% python3 -q
>>> import numpy as np
>>> from numpy import linalg as LA
>>> np.set_printoptions(precision=3, suppress=True, linewidth=120, legacy="1.25")
>>> X = np.load("test2.npy")
>>> X
array([[-1., -1., -1.,  1., -2.],
       [ 0.,  0., -1.,  2., -1.],
       [ 0.,  0.,  1., -1.,  2.],
       [ 0., -2.,  2.,  2.,  1.],
       [ 0., -2.,  0.,  1.,  0.]])
>>> Q = X.astype(float).copy()
>>> for j in range(5):
...     Q[:, j] -= Q[:, :j] @ (Q[:, :j].T @ Q[:, j])
...     Q[:, j] /= LA.norm(Q[:, j])
... 
>>> np.round(Q.T @ Q, 3) + 0
array([[1., 0., 0., 0., 0.],
       [0., 1., 0., 0., 0.],
       [0., 0., 1., 0., 0.],
       [0., 0., 0., 1., 0.],
       [0., 0., 0., 0., 1.]])
>>> r0 = np.array([3, 3, 3])
>>> np.cross(X[0, :3], X[2, :3])
array([-1.,  1.,  0.])
>>> np.convolve(X[0], r0)
array([-3., -6., -9., -3., -6., -3., -6.])
>>> np.polyval(r0, X[0])
array([3., 3., 3., 9., 9.])
>>> rng = np.random.default_rng(31183)
>>> lab = rng.permutation(5)
>>> lab
array([3, 4, 2, 0, 1])
>>> B = X[lab][:, lab]
>>> np.round(LA.det(B), 3), round(float(LA.det(X[lab])), 3)
(-12.0, -12.0)
>>> np.trace(B)
2.0
>>> np.allclose(B, X)
False
>>> Q, _ = LA.qr(np.array([[-0.3, 2.1], [-1.3, -0.9]]))
>>> vals = np.array([3, 2])
>>> data = Q @ np.diag(vals) @ Q.T
>>> data
array([[2.051, 0.219],
       [0.219, 2.949]])
>>> vals, vecs = LA.eigh(data)
>>> vec = np.array([9, 1])
>>> (np.sign(vecs[:, -1].round(6)) == np.sign(vecs[0, -1].round(6))).astype(int)
array([1, 1])
>>> vecs * np.abs(vals) @ vecs.T
array([[2.051, 0.219],
       [0.219, 2.949]])
>>> vecs * np.sqrt(vals) @ vecs.T
array([[1.43 , 0.07 ],
       [0.07 , 1.716]])
>>> round(vec @ data @ vec / (vec @ vec), 3), round(vals[0], 3), round(float(vals[-1]), 3)
(2.11, 2.0, 3.0)
>>> data @ data
array([[4.253, 1.096],
       [1.096, 8.747]])
>>> round(np.trace(data), 3)
5.0
>>> np.allclose(data @ data.T, data.T @ data)
True
>>> np.sort(np.abs(LA.eigvals(data)))
array([2., 3.])
>>> (data + data.T) / 2
array([[2.051, 0.219],
       [0.219, 2.949]])
>>> LA.matrix_power(data, 2)
array([[4.253, 1.096],
       [1.096, 8.747]])
>>> low = LA.cholesky(data)
>>> low @ low.T
array([[2.051, 0.219],
       [0.219, 2.949]])
>>> np.diag(low) ** 2
array([2.051, 2.926])
>>> data / np.sqrt(np.outer(np.diag(data), np.diag(data)))
array([[1.   , 0.089],
       [0.089, 1.   ]])
>>> vec = np.ones(2)
>>> for _ in range(5):
...     vec = data @ vec
...     vec /= LA.norm(vec)
...     print(round(vec @ data @ vec, 3))
... 
2.852
2.928
2.967
2.985
2.993
>>> round(float(LA.eigvalsh(data)[-1]), 3)
3.0
>>> m1 = np.array([[0.5, -0.1, 0.4, -0.7, 0.9],
...     [-0.7, -0.4, 1.7, 0.7, 0.3],
...     [0.6, -2.0, 1.2, -1.9, 0.2]])
>>> m1
array([[ 0.5, -0.1,  0.4, -0.7,  0.9],
       [-0.7, -0.4,  1.7,  0.7,  0.3],
       [ 0.6, -2. ,  1.2, -1.9,  0.2]])
>>> round(LA.norm(m1, 1), 3), np.round(LA.norm(m1, np.inf), 3)
(3.3, 5.9)
>>> round(LA.norm(m1, 2), 3)
3.224
>>> round(float(LA.norm(m1[2] - m1[1])), 3)
3.357
>>> W0 = np.load("arr.npy")
>>> W0
array([[2, 2, 2, 2],
       [0, 0, 0, 0],
       [2, 2, 2, 2],
       [0, 0, 0, 0]])
>>> lab = rng.permutation(4)
>>> lab
array([0, 3, 2, 1])
>>> B = W0[lab][:, lab]
>>> B
array([[2, 2, 2, 2],
       [0, 0, 0, 0],
       [2, 2, 2, 2],
       [0, 0, 0, 0]])
>>> np.round(np.sort(np.abs(LA.eigvals(B))), 3) + 0
array([0., 0., 0., 4.])
>>> np.allclose(B, W0)
True
>>> round(LA.det(B), 3), round(LA.det(W0[lab]), 3)
(0.0, 0.0)
>>> LA.matrix_power(W0, 2)
array([[8, 8, 8, 8],
       [0, 0, 0, 0],
       [8, 8, 8, 8],
       [0, 0, 0, 0]])
>>> LA.determinant(W0)
Traceback (most recent call last):
  File "<python-input-57>", line 1, in <module>
    LA.determinant(W0)
    ^^^^^^^^^^^^^^
AttributeError: module 'numpy.linalg' has no attribute 'determinant'
>>> np.round(LA.det(W0), 3)
0.0
>>> (W0 + W0.T) / 2
array([[2., 1., 2., 1.],
       [1., 0., 1., 0.],
       [2., 1., 2., 1.],
       [1., 0., 1., 0.]])
>>> np.einsum("ij,ji->", W0, W0)
16
>>> LA.lstsq(W0[:-1].T, W0[-1])[2]
1
>>> np.allclose(W0[:-1].T @ LA.lstsq(W0[:-1].T, W0[-1])[0], W0[-1])
True
>>> np.round(np.trace(LA.pinv(W0) @ W0), 3)
1.0
>>> feats = np.load("data.npy")
>>> feats
array([[ 1.2  , -0.6  ,  0.1  , -0.6  ],
       [ 3.4  , -0.6  ,  1.2  , -0.2  ],
       [-0.926, -0.09 ,  1.304, -0.017],
       [-0.9  , -0.1  ,  1.3  ,  0.   ]])
>>> vec = np.array([1, 8, 4, 8])
>>> target = feats @ vec
>>> target
array([-8.   ,  1.8  ,  3.434,  3.5  ])
>>> np.round(LA.solve(feats.T, feats[2]), 3) + 0
array([0., 0., 1., 0.])
>>> LA.solve(feats, target + feats[:, 3])
array([1., 8., 4., 9.])
>>> vec = np.array([3, 3, -1, -3])
>>> target = feats @ vec
>>> coef, lr = np.zeros(4), 1 / LA.norm(feats, 2) ** 2
>>> for i in range(250):
...     coef -= lr * feats.T @ (feats @ coef - target)
...     if i % 50 == 0: print(i, round(LA.norm(feats @ coef - target), 3))
... 
0 2.881
50 0.057
100 0.052
150 0.052
200 0.052
>>> coef
array([ 2.722, -0.3  , -1.418, -0.325])
>>> A = np.array([[0.7, 1.6, -0.1], [0.6, 0.4, 0.0], [-2.1, 0.0, 2.3]])
>>> A[2] = A[0] + 0.05 * rng.normal(size=3)
>>> A
array([[ 0.7  ,  1.6  , -0.1  ],
       [ 0.6  ,  0.4  ,  0.   ],
       [ 0.696,  1.56 , -0.096]])
>>> np.abs(LA.svd(feats)[2][-1])
array([0.065, 0.772, 0.098, 0.625])
>>> np.argsort(-LA.norm(feats, axis=0).round(6), kind="stable")[:3]
array([0, 2, 1])
>>> round(np.log10(LA.cond(feats)))
3
>>> np.round(LA.norm(feats, 2) / LA.norm(feats), 3)
0.87
>>> LA.matrix_rank(feats, rtol=0.1)
3
>>> LA.cond(feats) > 100
True
>>> K = np.load("block17.npy")
>>> K
array([[ 0,  1, -1],
       [-1,  0,  2],
       [ 1, -2,  0]])
>>> np.unique(K.round(6), axis=0).shape
(3, 3)
>>> LA.lstsq(K[:-1].T, K[-1])[2]
2
>>> left, sigma, Vh = LA.svd(K)
>>> sigma.round(3) + 0
array([2.449, 2.449, 0.   ])
>>> np.argmax(sigma[:-1] / (sigma[1:] + 1e-6)) + 1
2
>>> B = left[:, :2] @ np.diag(sigma[:2]) @ Vh[:2]
>>> LA.matrix_rank(B)
2
>>> LA.matrix_rank(K, rtol=0.05)
2
>>> vec = np.array([-3, -8, -7])
>>> np.round(LA.eigvals(K).real, 3) + 0
array([0., 0., 0.])
>>> vec @ K @ vec
0
>>> np.round(LA.svd(K, compute_uv=False), 3) + 0
array([2.449, 2.449, 0.   ])
>>> Q = LA.solve(np.eye(3) - K, np.eye(3) + K)
>>> np.round(Q @ Q.T, 3) + 0
array([[1., 0., 0.],
       [0., 1., 0.],
       [0., 0., 1.]])
>>> round(float(LA.det(Q)), 3)
1.0
>>> np.einsum("ii->", K)
0
>>> np.einsum("ij,ji->", K, K)
-12
>>> round(float(LA.det(2 * K)), 3), round(float(LA.det(K)), 3)
(0.0, 0.0)
>>> np.round(np.poly(K), 3) + 0
array([1., 0., 6., 0.])
>>> round(LA.eigvals(K).sum().real, 3)
-0.0
>>> M = np.tril(np.array([[-4, -5, 3], [4, 4, -4], [2, -5, -4]]), -1) + np.eye(3, dtype=int)
>>> M
array([[ 1,  0,  0],
       [ 4,  1,  0],
       [ 2, -5,  1]])
>>> left, sigma, Vh = LA.svd(M)
>>> sigma
array([5.562, 4.131, 0.044])
>>> np.argmax(sigma[:-1] / (sigma[1:] + 1e-6)) + 1
2
>>> B = left[:, :2] @ np.diag(sigma[:2]) @ Vh[:2]
>>> round(np.abs(M - B).max(), 3)
0.042
>>> round(LA.norm(M - B) / LA.norm(M), 3)
0.006
>>> LA.matrix_rank(B)
2
>>> round(float(LA.norm(M - B, 2)), 3), round(float(sigma[2]), 3)
(0.044, 0.044)
>>> Q, Rm = LA.qr(M)
>>> np.round(Q @ Rm, 3) + 0
array([[ 1.,  0.,  0.],
       [ 4.,  1.,  0.],
       [ 2., -5.,  1.]])
>>> Rm
array([[-4.583,  1.309, -0.436],
       [ 0.   , -4.928,  0.899],
       [ 0.   ,  0.   ,  0.044]])
>>> np.abs(np.diag(Rm))
array([4.583, 4.928, 0.044])
